In [1]: import numpy as np

In [2]: from numpy import linalg as LA

In [3]: np.set_printoptions(precision=2, suppress=True, linewidth=120, floatmode="fixed")

In [4]: F = 0.7 ** np.abs(np.subtract.outer(np.arange(6), np.arange(6)))

In [5]: F
Out[5]: 
array([[1.00, 0.70, 0.49, 0.34, 0.24, 0.17],
       [0.70, 1.00, 0.70, 0.49, 0.34, 0.24],
       [0.49, 0.70, 1.00, 0.70, 0.49, 0.34],
       [0.34, 0.49, 0.70, 1.00, 0.70, 0.49],
       [0.24, 0.34, 0.49, 0.70, 1.00, 0.70],
       [0.17, 0.24, 0.34, 0.49, 0.70, 1.00]])

In [6]: round(LA.det(F), 2)
Out[6]: np.float64(0.03)

In [7]: np.round(np.abs(LA.eigvals(F)).max(), 2)
Out[7]: np.float64(3.42)

In [8]: LA.determinant(F)
Traceback (most recent call last):
  Cell In[8], line 1
    LA.determinant(F)
AttributeError: module 'numpy.linalg' has no attribute 'determinant'


In [9]: (F + F.T) / 2
Out[9]: 
array([[1.00, 0.70, 0.49, 0.34, 0.24, 0.17],
       [0.70, 1.00, 0.70, 0.49, 0.34, 0.24],
       [0.49, 0.70, 1.00, 0.70, 0.49, 0.34],
       [0.34, 0.49, 0.70, 1.00, 0.70, 0.49],
       [0.24, 0.34, 0.49, 0.70, 1.00, 0.70],
       [0.17, 0.24, 0.34, 0.49, 0.70, 1.00]])

In [10]: F @ F
Out[10]: 
array([[1.93, 2.03, 1.89, 1.62, 1.32, 1.01],
       [2.03, 2.40, 2.34, 2.07, 1.71, 1.32],
       [1.89, 2.34, 2.58, 2.42, 2.07, 1.62],
       [1.62, 2.07, 2.42, 2.58, 2.34, 1.89],
       [1.32, 1.71, 2.07, 2.34, 2.40, 2.03],
       [1.01, 1.32, 1.62, 1.89, 2.03, 1.93]])

In [11]: F.inv()
Traceback (most recent call last):
  Cell In[11], line 1
    F.inv()
AttributeError: 'numpy.ndarray' object has no attribute 'inv'


In [12]: LA.matrix_power(F, 4)
Out[12]: 
array([[16.82, 20.15, 21.55, 21.07, 18.92, 15.38],
       [20.15, 24.26, 26.13, 25.72, 23.21, 18.92],
       [21.55, 26.13, 28.43, 28.27, 25.72, 21.07],
       [21.07, 25.72, 28.27, 28.43, 26.13, 21.55],
       [18.92, 23.21, 25.72, 26.13, 24.26, 20.15],
       [15.38, 18.92, 21.07, 21.55, 20.15, 16.82]])

In [13]: vec = np.ones(6)

In [14]: for _ in range(6):
    ...:     vec = F @ vec
    ...:     vec /= LA.norm(vec)
    ...:     print(round(vec @ F @ vec, 2))
    ...: 
3.42
3.42
3.42
3.42
3.42
3.42

In [15]: vec
Out[15]: array([0.34, 0.42, 0.46, 0.46, 0.42, 0.34])

In [16]: round(LA.eigvalsh(F)[-1], 2)
Out[16]: np.float64(3.42)

In [17]: rng = np.random.default_rng(802780)

In [18]: labels = rng.permutation(6)

In [19]: labels
Out[19]: array([5, 0, 3, 2, 1, 4])

In [20]: Y = F[labels][:, labels]

In [21]: Y
Out[21]: 
array([[1.00, 0.17, 0.49, 0.34, 0.24, 0.70],
       [0.17, 1.00, 0.34, 0.49, 0.70, 0.24],
       [0.49, 0.34, 1.00, 0.70, 0.49, 0.70],
       [0.34, 0.49, 0.70, 1.00, 0.70, 0.49],
       [0.24, 0.70, 0.49, 0.70, 1.00, 0.34],
       [0.70, 0.24, 0.70, 0.49, 0.34, 1.00]])

In [22]: round(LA.det(Y), 2), np.round(LA.det(F[labels]), 2)
Out[22]: (np.float64(0.03), np.float64(0.03))

In [23]: np.allclose(Y, F)
Out[23]: False

In [24]: C2 = F.T @ F

In [25]: np.diag(C2)
Out[25]: array([1.93, 2.40, 2.58, 2.58, 2.40, 1.93])

In [26]: LA.eigvalsh(C2)[::-1]
Out[26]: array([11.67,  1.63,  0.32,  0.11,  0.05,  0.04])

In [27]: LA.matrix_rank(C2)
Out[27]: np.int64(6)

In [28]: LA.svd(F, compute_uv=False) ** 2
Out[28]: array([11.67,  1.63,  0.32,  0.11,  0.05,  0.04])

In [29]: np.allclose(C2, C2.T)
Out[29]: True

In [30]: A = np.array([[-3, -3, -3, -3, -3],
    ...:     [-3, -6, -6, -6, -6],
    ...:     [-3, -6, -9, -9, -9],
    ...:     [-3, -6, -9, -12, -12],
    ...:     [-3, -6, -9, -12, -15]])

In [31]: # equal to its transpose

In [32]: [round(float(LA.det(A[:i, :i])), 2) + 0 for i in range(1, 6)]
Out[32]: [-3.0, 9.0, -27.0, 81.0, -243.0]

In [33]: try:
    ...:     LA.cholesky(A)
    ...: except LA.LinAlgError as e:
    ...:     print("failed:", e)
    ...: 
failed: Matrix is not positive definite

In [34]: q, Rm = LA.qr(A)

In [35]: q.round(2) + 0
Out[35]: 
array([[-0.45,  0.89,  0.00,  0.00,  0.00],
       [-0.45, -0.22,  0.87,  0.00,  0.00],
       [-0.45, -0.22, -0.29,  0.82,  0.00],
       [-0.45, -0.22, -0.29, -0.41, -0.71],
       [-0.45, -0.22, -0.29, -0.41,  0.71]])

In [36]: np.round(q.T @ q, 2) + 0
Out[36]: 
array([[1.00, 0.00, 0.00, 0.00, 0.00],
       [0.00, 1.00, 0.00, 0.00, 0.00],
       [0.00, 0.00, 1.00, 0.00, 0.00],
       [0.00, 0.00, 0.00, 1.00, 0.00],
       [0.00, 0.00, 0.00, 0.00, 1.00]])

In [37]: q.shape, Rm.shape
Out[37]: ((5, 5), (5, 5))
